>>> import numpy as np
>>> from numpy import linalg as LA
>>> np.set_printoptions(suppress=True, linewidth=160)
>>> tidy = lambda a: np.round(a, 2) + 0
>>> F = np.load("layer5.npy")
>>> F
array([[  1.,   8., -10.],
       [  8.,  13., -20.],
       [-10., -20.,  22.]])
>>> left, sigma, Vt = LA.svd(F)
>>> np.argmax(sigma[:-1] / (sigma[1:] + 1e-6)) + 1
np.int64(1)
>>> other = left[:, :1] @ np.diag(sigma[:1]) @ Vt[:1]
>>> LA.matrix_rank(other)
np.int64(1)
>>> tidy(LA.norm(F - other, 2)), tidy(sigma[1])
(np.float64(3.0), np.float64(3.0))
>>> tidy(np.abs(F - other).max())
np.float64(2.73)
>>> ang = np.radians(72)
>>> r_ = np.eye(3)
>>> r_[0, 0] = r_[1, 1] = np.cos(ang)
>>> r_[0, 1], r_[1, 0] = -np.sin(ang), np.sin(ang)
>>> tidy(r_)
array([[ 0.31, -0.95,  0.  ],
       [ 0.95,  0.31,  0.  ],
       [ 0.  ,  0.  ,  1.  ]])
>>> other = F @ r_.T
>>> tidy(np.abs(other - F).max(axis=0))
array([25.93,  4.58,  0.  ])
>>> tidy(other)
array([[ -7.3 ,   3.42, -10.  ],
       [ -9.89,  11.63, -20.  ],
       [ 15.93, -15.69,  22.  ]])
>>> tidy(LA.svd(F, compute_uv=False)), tidy(LA.svd(other, compute_uv=False))
(array([42.,  3.,  3.]), array([42.,  3.,  3.]))
>>> tidy(LA.det(r_)), tidy(np.trace(r_))
(np.float64(1.0), np.float64(1.62))
>>> np.allclose(LA.norm(F, axis=1), LA.norm(other, axis=1))
True
>>> data = np.array([[9, 3, 12, 0], [3, 26, 14, 10], [12, 14, 20, 4], [0, 10, 4, 4]])
>>> w, evecs = LA.eigh(data)
>>> x0 = np.array([-1, -3, 2, -3])
>>> tidy(evecs * np.maximum(w, 0) @ evecs.T)
array([[ 9.,  3., 12.,  0.],
       [ 3., 26., 14., 10.],
       [12., 14., 20.,  4.],
       [ 0., 10.,  4.,  4.]])
>>> tidy(evecs * np.abs(w) @ evecs.T)
array([[ 9.,  3., 12.,  0.],
       [ 3., 26., 14., 10.],
       [12., 14., 20.,  4.],
       [ 0., 10.,  4.,  4.]])
>>> np.abs(data).sum(axis=1).max(), tidy(np.abs(w).max())
(np.int64(53), np.float64(42.96))
>>> tidy(x0 @ data @ x0 / (x0 @ x0)), tidy(w[0]), tidy(w[-1])
(np.float64(12.74), np.float64(0.0), np.float64(42.96))
>>> (np.sign(evecs[:, -1].round(6)) == np.sign(evecs[0, -1].round(6))).astype(int)
array([1, 1, 1, 1])
